In [1]: import numpy as np

In [2]: from numpy import linalg as LA

In [3]: np.set_printoptions(precision=1, suppress=True, linewidth=200)

In [4]: feats = np.array([[6, 3, 0, 0], [5, 6, 0, 0], [0, 0, 6, 3], [0, 0, 5, 6]])

In [5]: def softmax(z):
   ...:     e = np.exp(z - z.max(axis=-1, keepdims=True))
   ...:     return e / e.sum(axis=-1, keepdims=True)
   ...: 

In [6]: np.round(softmax(feats[0] + -3), 1) + 0
Out[6]: array([0.9, 0. , 0. , 0. ])

In [7]: softmax(feats).sum(axis=1)
Out[7]: array([1., 1., 1., 1.])

In [8]: np.round(softmax(10 * feats[0]), 1) + 0
Out[8]: array([1., 0., 0., 0.])

In [9]: S = feats @ feats.T / np.sqrt(4)

In [10]: np.round(softmax(S)[0] @ feats, 1) + 0
Out[10]: array([5.2, 5.5, 0. , 0. ])

In [11]: w1 = np.array([[1, 3], [-3, 1], [3, 0], [-2, 0]])

In [12]: beta = np.array([0, 7])

In [13]: act = np.maximum(feats @ w1 + beta, 0)

In [14]: act
Out[14]: 
array([[ 0, 28],
       [ 0, 28],
       [12,  7],
       [ 3,  7]])

In [15]: LA.matrix_rank(act)
Out[15]: np.int64(2)

In [16]: Z = np.array([[4, -4], [8, 9]])

In [17]: w1 @ Z
Out[17]: 
array([[ 28,  23],
       [ -4,  21],
       [ 12, -12],
       [ -8,   8]])

In [18]: rng = np.random.default_rng(357210)

In [19]: z = rng.permutation(4)

In [20]: z
Out[20]: array([3, 1, 2, 0])

In [21]: M2 = feats[z][:, z]

In [22]: round(LA.det(M2), 1), round(float(LA.det(feats[z])), 1)
Out[22]: (np.float64(441.0), -441.0)

In [23]: np.allclose(M2, feats)
Out[23]: False

In [24]: np.trace(M2)
Out[24]: np.int64(24)

In [25]: np.sort(np.abs(LA.eigvals(M2)))
Out[25]: array([2.1, 2.1, 9.9, 9.9])

In [26]: q = feats.astype(float).copy()

In [27]: for j in range(4):
    ...:     q[:, j] -= q[:, :j] @ (q[:, :j].T @ q[:, j])
    ...:     q[:, j] /= LA.norm(q[:, j])
    ...: 

In [28]: np.round(q.T @ q, 1) + 0
Out[28]: 
array([[1., 0., 0., 0.],
       [0., 1., 0., 0.],
       [0., 0., 1., 0.],
       [0., 0., 0., 1.]])

In [29]: np.round(q.T @ feats, 1) + 0
Out[29]: 
array([[7.8, 6.1, 0. , 0. ],
       [0. , 2.7, 0. , 0. ],
       [0. , 0. , 7.8, 6.1],
       [0. , 0. , 0. , 2.7]])

In [30]: m1 = np.load("sample12.npy")

In [31]: m1
Out[31]: 
array([[4., 1., 1.],
       [1., 4., 1.],
       [1., 1., 4.]])

In [32]: evals, vecs = LA.eig(m1)

In [33]: np.round(m1 @ vecs[:, 0] - evals[0] * vecs[:, 0], 1) + 0
Out[33]: array([0., 0., 0.])

In [34]: np.sort(LA.eigvals(m1.T))
Out[34]: array([3., 3., 6.])

In [35]: np.sort(LA.eigvals(LA.inv(m1)))
Out[35]: array([0.2, 0.3, 0.3])

In [36]: np.round(np.prod(evals), 1)
Out[36]: np.float64(54.0)

In [37]: np.sort(LA.eigvals(m1 @ m1))
Out[37]: array([ 9.,  9., 36.])

In [38]: Lm = LA.cholesky(m1)

In [39]: m1 / np.sqrt(np.outer(np.diag(m1), np.diag(m1)))
Out[39]: 
array([[1. , 0.2, 0.2],
       [0.2, 1. , 0.2],
       [0.2, 0.2, 1. ]])

In [40]: np.diag(Lm) ** 2
Out[40]: array([4. , 3.8, 3.6])

In [41]: np.prod(np.diag(Lm)) ** 2, round(LA.det(m1), 1)
Out[41]: (np.float64(54.0), np.float64(54.0))

In [42]: q = m1.astype(float).copy()

In [43]: for j in range(3):
    ...:     q[:, j] -= q[:, :j] @ (q[:, :j].T @ q[:, j])
    ...:     q[:, j] /= LA.norm(q[:, j])
    ...: 

In [44]: q
Out[44]: 
array([[ 0.9, -0.3, -0.2],
       [ 0.2,  1. , -0.2],
       [ 0.2,  0.1,  1. ]])

In [45]: q, vecs = LA.qr(m1[:, :1])[0], LA.qr(m1[:, 1:])[0]

In [46]: sigma = LA.svd(q.T @ vecs, compute_uv=False)

In [47]: np.degrees(np.arccos(sigma.clip(0, 1)))
Out[47]: array([54.7])

In [48]: (sigma > 0.9).sum()
Out[48]: np.int64(0)

In [49]: sigma
Out[49]: array([0.6])

In [50]: round(float(LA.norm(q @ q.T - vecs @ vecs.T, 2)), 1)
Out[50]: 1.0

In [51]: E = np.loadtxt("case6.csv", delimiter=",")

In [52]: E
Out[52]: 
array([[-1. ,  1.9, -2. ],
       [-0.9,  2. , -1.9],
       [-1.2,  2. , -1.9],
       [-0.9,  2.2, -1.8],
       [-0.9,  2.2, -2.1],
       [-0.9,  2. , -1.9],
       [-1.1,  2.1, -2.1],
       [ 0.1,  2. ,  0.1],
       [ 0. ,  2. , -0.1],
       [ 0. ,  1.9,  0. ],
       [ 0.1,  2. ,  0.1],
       [ 0.1,  2.1,  0. ],
       [ 0.1,  1.8,  0.1],
       [ 0. ,  1.9,  0. ],
       [ 2.1, -1.9,  1. ],
       [ 2. , -1.9,  1.1],
       [ 2. , -2. ,  1. ],
       [ 1.9, -2.1,  1. ],
       [ 2. , -2. ,  1.1],
       [ 2. , -2. ,  1. ],
       [ 2. , -1.9,  1. ]])

In [53]: # row 5 repeats row 1

In [54]: cen = (E - E.mean(axis=0)) / E.std(axis=0)

In [55]: cen.std(axis=0)
Out[55]: array([1., 1., 1.])

In [56]: beta = LA.lstsq(np.delete(cen, 0, axis=1), cen[:, 0])[0]

In [57]: round(float(1 - np.var(cen[:, 0] - np.delete(cen, 0, axis=1) @ beta)), 1)
Out[57]: 1.0

In [58]: np.abs(beta).argmax()
Out[58]: np.int64(0)

In [59]: u = np.array([-4, 3])

In [60]: np.round(np.cross(E[4, :3], E[1, :3]), 1) + 0
Out[60]: array([0. , 0.2, 0.2])

In [61]: np.convolve(E[4], u)
Out[61]: array([  3.6, -11.5,  15. ,  -6.3])

In [62]: np.polyval(u, E[4])
Out[62]: array([ 6.6, -5.8, 11.4])

In [63]: np.correlate(E[4], E[1], "full")
Out[63]: array([ 1.7, -6. ,  9.2, -6.2,  1.9])

In [64]: cen = E - E.mean(axis=0)

In [65]: U, sigma, Vh = LA.svd(cen, full_matrices=False)

In [66]: np.abs(Vh[0]).argmax()
Out[66]: np.int64(1)

In [67]: np.round(sigma ** 2 / (sigma ** 2).sum(), 1) + 0
Out[67]: array([0.9, 0.1, 0. ])

In [68]: (np.sign(U[:, 0]) == np.sign(U[0, 0])).astype(int)
Out[68]: array([1, 1, 1, 1, 1, 1, 1, 1, 1, 1, 1, 1, 1, 1, 0, 0, 0, 0, 0, 0, 0])

In [69]: np.abs(Vh[-1])
Out[69]: array([0.8, 0.3, 0.4])

In [70]: Vh[0] * np.sign(Vh[0, np.abs(Vh[0]).argmax()])
Out[70]: array([-0.5,  0.7, -0.5])

In [71]: W0 = np.diag(np.array([0, -2, -1])) + -3 * np.eye(3, k=1) + -3 * np.eye(3, k=-1)

In [72]: W0
Out[72]: 
array([[ 0., -3.,  0.],
       [-3., -2., -3.],
       [ 0., -3., -1.]])

In [73]: u = np.array([0, 2, 1])

In [74]: M2 = W0 + np.outer(u, np.eye(3)[2])

In [75]: M2
Out[75]: 
array([[ 0., -3.,  0.],
       [-3., -2., -1.],
       [ 0., -3.,  0.]])
